% ipython --no-banner

In [1]: import numpy as np

In [2]: np.set_printoptions(precision=2, suppress=True, linewidth=120)

In [3]: out = np.array([[1], [-3], [-1], [6], [3], [-7], [6], [0], [9]])

In [4]: cent = np.array([[3, 1, 9]])

In [5]: rng = np.random.default_rng(706651)

In [6]: feats = out @ cent + 0.05 * rng.normal(size=(9, 3))

In [7]: feats
Out[7]: 
array([[  3.06,   1.02,   8.94],
       [ -9.04,  -3.  , -27.  ],
       [ -3.02,  -0.96,  -9.07],
       [ 17.96,   5.98,  53.94],
       [  9.  ,   3.01,  27.06],
       [-20.94,  -6.97, -63.05],
       [ 17.99,   5.95,  53.97],
       [  0.03,  -0.03,  -0.05],
       [ 27.01,   9.  ,  80.98]])

In [8]: out = feats / np.linalg.norm(feats, axis=1)
ValueError: operands could not be broadcast together with shapes (9,3) (9,) 


In [9]: out = feats / np.linalg.norm(feats, axis=1, keepdims=True)

In [10]: cov = out @ out.T

In [11]: cov
Out[11]: 
array([[ 1.  , -1.  , -1.  ,  1.  ,  1.  , -1.  ,  1.  , -0.62,  1.  ],
       [-1.  ,  1.  ,  1.  , -1.  , -1.  ,  1.  , -1.  ,  0.63, -1.  ],
       [-1.  ,  1.  ,  1.  , -1.  , -1.  ,  1.  , -1.  ,  0.62, -1.  ],
       [ 1.  , -1.  , -1.  ,  1.  ,  1.  , -1.  ,  1.  , -0.63,  1.  ],
       [ 1.  , -1.  , -1.  ,  1.  ,  1.  , -1.  ,  1.  , -0.63,  1.  ],
       [-1.  ,  1.  ,  1.  , -1.  , -1.  ,  1.  , -1.  ,  0.63, -1.  ],
       [ 1.  , -1.  , -1.  ,  1.  ,  1.  , -1.  ,  1.  , -0.63,  1.  ],
       [-0.62,  0.63,  0.62, -0.63, -0.63,  0.63, -0.63,  1.  , -0.63],
       [ 1.  , -1.  , -1.  ,  1.  ,  1.  , -1.  ,  1.  , -0.63,  1.  ]])

In [12]: np.linalg.norm(out, axis=1)
Out[12]: array([1., 1., 1., 1., 1., 1., 1., 1., 1.])

In [13]: cov[0]
Out[13]: array([ 1.  , -1.  , -1.  ,  1.  ,  1.  , -1.  ,  1.  , -0.62,  1.  ])

In [14]: (cov - 2 * np.eye(9)).round(6).argmax(axis=1)
Out[14]: array([8, 5, 5, 4, 3, 1, 3, 5, 3])

In [15]: np.argwhere(np.triu(np.abs(cov) > 0.95, 1))
Out[15]: 
array([[0, 1],
       [0, 2],
       [0, 3],
       [0, 4],
       [0, 5],
       [0, 6],
       [0, 8],
       [1, 2],
       [1, 3],
       [1, 4],
       [1, 5],
       [1, 6],
       [1, 8],
       [2, 3],
       [2, 4],
       [2, 5],
       [2, 6],
       [2, 8],
       [3, 4],
       [3, 5],
       [3, 6],
       [3, 8],
       [4, 5],
       [4, 6],
       [4, 8],
       [5, 6],
       [5, 8],
       [6, 8]])

In [16]: (np.abs(cov) > 0.9).astype(int)
Out[16]: 
array([[1, 1, 1, 1, 1, 1, 1, 0, 1],
       [1, 1, 1, 1, 1, 1, 1, 0, 1],
       [1, 1, 1, 1, 1, 1, 1, 0, 1],
       [1, 1, 1, 1, 1, 1, 1, 0, 1],
       [1, 1, 1, 1, 1, 1, 1, 0, 1],
       [1, 1, 1, 1, 1, 1, 1, 0, 1],
       [1, 1, 1, 1, 1, 1, 1, 0, 1],
       [0, 0, 0, 0, 0, 0, 0, 1, 0],
       [1, 1, 1, 1, 1, 1, 1, 0, 1]])

In [17]: round(np.degrees(np.arccos(np.clip(cov[0, 5], -1, 1))), 2)
Out[17]: np.float64(179.45)

In [18]: np.linalg.cond(feats) > 100
Out[18]: np.True_

In [19]: np.argsort(-np.linalg.norm(feats, axis=0).round(6), kind="stable")[:3]
Out[19]: array([2, 0, 1])

In [20]: U, sv, vt = np.linalg.svd(feats)

In [21]: np.argmax(sv[:-1] / (sv[1:] + 1e-6)) + 1
Out[21]: np.int64(1)

In [22]: out = U[:, :1] @ np.diag(sv[:1]) @ vt[:1]

In [23]: round(np.linalg.norm(feats - out, 2), 2), round(float(sv[1]), 2)
Out[23]: (np.float64(0.12), 0.12)

In [24]: np.linalg.matrix_rank(out)
Out[24]: np.int64(1)

In [25]: out = feats + rng.integers(-2, 3, (9, 1)) @ rng.integers(-2, 3, (1, 3))

In [26]: out
Out[26]: 
array([[  4.06,   1.02,  10.94],
       [-11.04,  -3.  , -31.  ],
       [ -3.02,  -0.96,  -9.07],
       [ 15.96,   5.98,  49.94],
       [ 10.  ,   3.01,  29.06],
       [-22.94,  -6.97, -67.05],
       [ 16.99,   5.95,  51.97],
       [ -1.97,  -0.03,  -4.05],
       [ 29.01,   9.  ,  84.98]])

In [27]: out - feats
Out[27]: 
array([[ 1.,  0.,  2.],
       [-2.,  0., -4.],
       [ 0.,  0.,  0.],
       [-2.,  0., -4.],
       [ 1.,  0.,  2.],
       [-2.,  0., -4.],
       [-1.,  0., -2.],
       [-2.,  0., -4.],
       [ 2.,  0.,  4.]])

In [28]: np.abs(out - feats).sum(axis=1)
Out[28]: array([3., 6., 0., 6., 3., 6., 3., 6., 6.])

In [29]: t3 = np.stack([feats, 4 * feats, feats[::-1]])

In [30]: t3.shape
Out[30]: (3, 9, 3)

In [31]: K = np.array([[4.1, 1.09, -5.2, 7.41],
    ...:     [3.18, -5.24, -6.37, -4.67],
    ...:     [-8.66, 4.53, 0.47, -2.06],
    ...:     [3.69, -8.26, 1.46, -4.02],
    ...:     [5.81, 5.27, 0.97, -6.13],
    ...:     [1.39, -8.59, 2.43, 4.29],
    ...:     [0.4, 2.5, 8.6, -4.42],
    ...:     [-5.48, -0.1, -7.3, -4.09],
    ...:     [5.04, -4.97, 3.8, -5.95],
    ...:     [8.26, -2.03, -3.59, -3.84],
    ...:     [-2.36, -1.43, 9.33, -2.3],
    ...:     [3.46, 8.4, 3.99, 1.27],
    ...:     [1.99, -8.52, 1.41, 4.63]])

In [32]: cent = K[[12, 5]].astype(float)

In [33]: for _ in range(4):
    ...:     z = np.linalg.norm(K[:, None] - cent, axis=-1).argmin(axis=1)
    ...:     cent = np.array([K[z == j].mean(axis=0) for j in range(2)])
    ...: 

In [34]: z
Out[34]: array([0, 0, 1, 1, 0, 1, 1, 0, 1, 0, 1, 1, 0])

In [35]: np.abs(cent[1] - cent[0]).argmax()
Out[35]: np.int64(2)

In [36]: hat = K @ np.linalg.solve(K.T @ K, K.T)

In [37]: hat @ K[:, 3]
Out[37]: array([ 7.41, -4.67, -2.06, -4.02, -6.13,  4.29, -4.42, -4.09, -5.95, -3.84, -2.3 ,  1.27,  4.63])

In [38]: np.round(np.trace(hat), 2)
Out[38]: np.float64(4.0)

In [39]: np.allclose(hat @ hat, hat)
Out[39]: True

In [40]: M = np.load("a.npy")

In [41]: M
Out[41]: 
array([[ 0.  ,  0.42, -0.06, -0.48],
       [ 0.9 ,  0.83, -0.09,  0.58],
       [-0.36, -0.57,  0.07,  0.04],
       [ 0.63,  2.03, -0.27, -1.25],
       [-0.9 , -0.06, -0.02, -1.46],
       [ 0.81, -0.8 ,  0.14,  2.29],
       [ 0.09, -0.61,  0.09,  0.85]])

In [42]: [round(float(x), 2) for x in np.linalg.svd(M, compute_uv=False)[:3]]
Out[42]: [3.68, 2.43, 0.0]

In [43]: round(np.linalg.norm(M, 2) / np.linalg.norm(M), 2)
Out[43]: np.float64(0.83)

In [44]: np.linalg.cond(M) > 100
Out[44]: np.True_

In [45]: out = M + rng.integers(-2, 3, (7, 2)) @ rng.integers(-2, 3, (2, 4))

In [46]: out
Out[46]: 
array([[ 2.  , -1.58, -0.06, -2.48],
       [ 2.9 , -1.17, -0.09, -1.42],
       [-4.36,  3.43,  2.07,  2.04],
       [ 0.63,  2.03, -1.27, -0.25],
       [ 3.1 , -4.06, -3.02, -2.46],
       [ 0.81, -0.8 ,  1.14,  1.29],
       [-1.91,  1.39,  1.09,  1.85]])

In [47]: np.round(np.linalg.svd(out - M, compute_uv=False), 2) + 0
Out[47]: array([10.49,  3.16,  0.  ,  0.  ])

In [48]: np.abs(out - M).sum(axis=1)
Out[48]: array([ 6.,  6., 12.,  2., 12.,  2.,  6.])

In [49]: data = np.load("mat.npy")

In [50]: data
Out[50]: 
array([[ -6.,  -8.,   4.,  -4.],
       [  0.,   2.,   0.,   0.],
       [-24., -24.,  14., -12.],
       [-16., -16.,   8.,  -6.]])

In [51]: [round(float(x), 2) for x in np.linalg.svd(data, compute_uv=False)[:3]]
Out[51]: [47.24, 2.0, 2.0]

In [52]: np.abs(np.linalg.svd(data)[2][-1])
Out[52]: array([0.24, 0.03, 0.82, 0.52])

In [53]: round(np.log10(np.linalg.cond(data)))
Out[53]: 3

In [54]: cov = M.T @ M

In [55]: (M @ M.T).shape
Out[55]: (7, 7)

In [56]: round(np.trace(cov), 2), round((M ** 2).sum(), 2)
Out[56]: (np.float64(19.48), np.float64(19.48))

In [57]: np.allclose(cov, cov.T)
Out[57]: True

In [58]: np.round(np.linalg.svd(M, compute_uv=False) ** 2, 2) + 0
Out[58]: array([13.57,  5.92,  0.  ,  0.  ])

In [59]: np.einsum("ij,ji->", data, data)
Out[59]: np.float64(16.0)

In [60]: np.round(np.poly(data), 2) + 0
Out[60]: array([  1.,  -4.,   0.,  16., -16.])

In [61]: round(np.linalg.det(2 * data), 2), np.round(np.linalg.det(data), 2)
Out[61]: (np.float64(-256.0), np.float64(-16.0))

In [62]: x = np.array([2, 4, 1, 4])

In [63]: rhs = data @ x

In [64]: coef, lr = np.zeros(4), 1 / np.linalg.norm(data, 2) ** 2

In [65]: for i in range(50):
    ...:     coef -= lr * data.T @ (data @ coef - rhs)
    ...:     if i % 10 == 0: print(i, round(np.linalg.norm(data @ coef - rhs), 2))
    ...: 
0 4.47
10 4.39
20 4.31
30 4.23
40 4.16

In [66]: coef
Out[66]: array([ 2.73,  3.02, -1.62,  1.44])

In [67]: round(float(np.linalg.cond(data)), 2)
Out[67]: 558.0

In [68]: q = data.astype(float).copy()

In [69]: for j in range(4):
    ...:     q[:, j] -= q[:, :j] @ (q[:, :j].T @ q[:, j])
    ...:     q[:, j] /= np.linalg.norm(q[:, j])
    ...: 

In [70]: np.round(q.T @ q, 2) + 0
Out[70]: 
array([[1., 0., 0., 0.],
       [0., 1., 0., 0.],
       [0., 0., 1., 0.],
       [0., 0., 0., 1.]])

In [71]: A = np.loadtxt("test13.csv", delimiter=",")

In [72]: A
Out[72]: 
array([[-0.61,  0.54,  0.41, -0.17,  0.11,  0.37],
       [-0.47,  0.06, -0.28,  0.03,  0.49, -0.68],
       [-0.5 , -0.16, -0.06,  0.54, -0.65, -0.09],
       [ 0.04,  0.47, -0.51, -0.5 , -0.49, -0.16],
       [ 0.36,  0.47,  0.53,  0.25, -0.16, -0.53],
       [-0.18, -0.49,  0.46, -0.6 , -0.24, -0.31]])

In [73]: np.round(A.T @ A, 2) + 0
Out[73]: 
array([[1., 0., 0., 0., 0., 0.],
       [0., 1., 0., 0., 0., 0.],
       [0., 0., 1., 0., 0., 0.],
       [0., 0., 0., 1., 0., 0.],
       [0., 0., 0., 0., 1., 0.],
       [0., 0., 0., 0., 0., 1.]])

In [74]: round(A[:, 4] @ A[:, 2], 2)
Out[74]: np.float64(0.0)

In [75]: np.linalg.svd(A, compute_uv=False)
Out[75]: array([1., 1., 1., 1., 1., 1.])

In [76]: np.linalg.pinv(A)
Out[76]: 
array([[-0.61, -0.47, -0.5 ,  0.04,  0.36, -0.18],
       [ 0.54,  0.06, -0.16,  0.47,  0.47, -0.49],
       [ 0.41, -0.28, -0.06, -0.51,  0.53,  0.46],
       [-0.17,  0.03,  0.54, -0.5 ,  0.25, -0.6 ],
       [ 0.11,  0.49, -0.65, -0.49, -0.16, -0.24],
       [ 0.37, -0.68, -0.09, -0.16, -0.53, -0.31]])

In [77]: (A - A.T) / 2
Out[77]: 
array([[ 0.  ,  0.5 ,  0.45, -0.1 , -0.13,  0.27],
       [-0.5 ,  0.  , -0.06, -0.22,  0.01, -0.1 ],
       [-0.45,  0.06,  0.  ,  0.53, -0.59, -0.28],
       [ 0.1 ,  0.22, -0.53,  0.  , -0.37,  0.22],
       [ 0.13, -0.01,  0.59,  0.37,  0.  , -0.14],
       [-0.27,  0.1 ,  0.28, -0.22,  0.14,  0.  ]])

In [78]: np.sort(np.abs(np.linalg.eigvals(A)))
Out[78]: array([1., 1., 1., 1., 1., 1.])

In [79]: np.linalg.determinant(A)
AttributeError: module 'numpy.linalg' has no attribute 'determinant'


In [80]: A.inv()
AttributeError: 'numpy.ndarray' object has no attribute 'inv'


In [81]: np.round(np.trace(A), 2)
Out[81]: np.float64(-1.58)

In [82]: F = np.load("m.npy")

In [83]: F
Out[83]: 
array([[ 1, -2,  4, -8],
       [ 1, -1,  1, -1],
       [ 1,  0,  0,  0]])

In [84]: W = np.array([[4, 3, 0, 3], [4, 0, 1, 2], [1, 3, 4, 1], [4, 5, 1, 3]])

In [85]: coef = np.array([8, -5, 4, -2])

In [86]: act = np.maximum(F @ W + coef, 0)

In [87]: (act > 0).astype(int)
Out[87]: 
array([[0, 0, 1, 0],
       [1, 0, 1, 0],
       [1, 0, 1, 1]])

In [88]: cent = np.array([[1, -2], [-1, 0], [-1, -1], [-1, -1]])

In [89]: (act @ cent).round(6).argmax(axis=1)
Out[89]: array([0, 0, 0])

In [90]: out = np.array([[3, 0], [2, 0]])

In [91]: cent = np.kron(out, F)

In [92]: np.round(np.linalg.norm(cent, 2), 2), np.round(np.linalg.norm(out, 2) * np.linalg.norm(F, 2), 2)
Out[92]: (np.float64(33.77), np.float64(33.77))

In [93]: np.linalg.matrix_rank(cent)
Out[93]: np.int64(3)

In [94]: cent.shape
Out[94]: (6, 8)

In [95]: U, sv = np.linalg.svd(F)
ValueError: too many values to unpack (expected 2)


In [96]: U, sv, vt = np.linalg.svd(F, full_matrices=False)

In [97]: (sv > 1e-8).sum()
Out[97]: np.int64(3)

In [98]: sv / sv[0]
Out[98]: array([1.  , 0.15, 0.06])

In [99]: round(float(np.sqrt((sv ** 2).sum())), 2), round(float(np.linalg.norm(F)), 2)
Out[99]: (9.49, 9.49)

In [100]: np.allclose(U * sv @ vt, F)
Out[100]: True

In [101]: np.round(U.T @ F @ vt.T, 2) + 0
Out[101]: 
array([[9.37, 0.  , 0.  ],
       [0.  , 1.4 , 0.  ],
       [0.  , 0.  , 0.57]])

In [102]: np.round(vt @ vt.T, 2) + 0
Out[102]: 
array([[1., 0., 0.],
       [0., 1., 0.],
       [0., 0., 1.]])

In [103]: np.round(U.T @ U, 2) + 0
Out[103]: 
array([[1., 0., 0.],
       [0., 1., 0.],
       [0., 0., 1.]])

In [104]: cov = feats.T @ feats

In [105]: np.round(np.linalg.svd(feats, compute_uv=False) ** 2, 2) + 0
Out[105]: array([20193.76,     0.02,     0.  ])

In [106]: np.allclose(cov, cov.T)
Out[106]: True

In [107]: np.round(np.trace(cov), 2), round(float((feats ** 2).sum()), 2)
Out[107]: (np.float64(20193.78), 20193.78)

In [108]: np.diag(cov)
Out[108]: array([ 1995.51,   220.7 , 17977.57])

In [109]: np.round(np.linalg.eigvalsh(cov)[::-1], 2) + 0
Out[109]: array([20193.76,     0.02,     0.  ])

In [110]: out = F / np.sqrt((F ** 2).mean(axis=1, keepdims=True))

In [111]: out[2]
Out[111]: array([2., 0., 0., 0.])

In [112]: np.linalg.norm(out, axis=1)
Out[112]: array([2., 2., 2.])

In [113]: W0 = np.array([[-20.0, 0.4, -1.2, -0.1, 0.5],
     ...:     [2.0, 0.4, -0.4, -0.8, 1.0],
     ...:     [0.0, 2.0, -1.9, -0.7, -0.1],
     ...:     [10.0, 0.3, 1.3, 1.3, 0.7],
     ...:     [-8.0, 0.8, 0.5, 1.3, -1.2]])

In [114]: U, sv = np.linalg.svd(A)
ValueError: too many values to unpack (expected 2)


In [115]: U, sv, vt = np.linalg.svd(A, full_matrices=False)

In [116]: np.round(U.T @ U, 2) + 0
Out[116]: 
array([[1., 0., 0., 0., 0., 0.],
       [0., 1., 0., 0., 0., 0.],
       [0., 0., 1., 0., 0., 0.],
       [0., 0., 0., 1., 0., 0.],
       [0., 0., 0., 0., 1., 0.],
       [0., 0., 0., 0., 0., 1.]])

In [117]: np.cumsum(sv ** 2) / np.sum(sv ** 2)
Out[117]: array([0.17, 0.33, 0.5 , 0.67, 0.83, 1.  ])

In [118]: q = W0.astype(float).copy()

In [119]: for j in range(5):
     ...:     q[:, j] -= q[:, :j] @ (q[:, :j].T @ q[:, j])
     ...:     q[:, j] /= np.linalg.norm(q[:, j])
     ...: 

In [120]: q
Out[120]: 
array([[-0.84,  0.01, -0.03,  0.11,  0.53],
       [ 0.08,  0.2 , -0.13, -0.92,  0.31],
       [ 0.  ,  0.91, -0.35,  0.22, -0.08],
       [ 0.42,  0.22,  0.56,  0.22,  0.64],
       [-0.34,  0.3 ,  0.74, -0.22, -0.45]])

In [121]: np.round(q.T @ q, 2) + 0
Out[121]: 
array([[1., 0., 0., 0., 0.],
       [0., 1., 0., 0., 0.],
       [0., 0., 1., 0., 0.],
       [0., 0., 0., 1., 0.],
       [0., 0., 0., 0., 1.]])
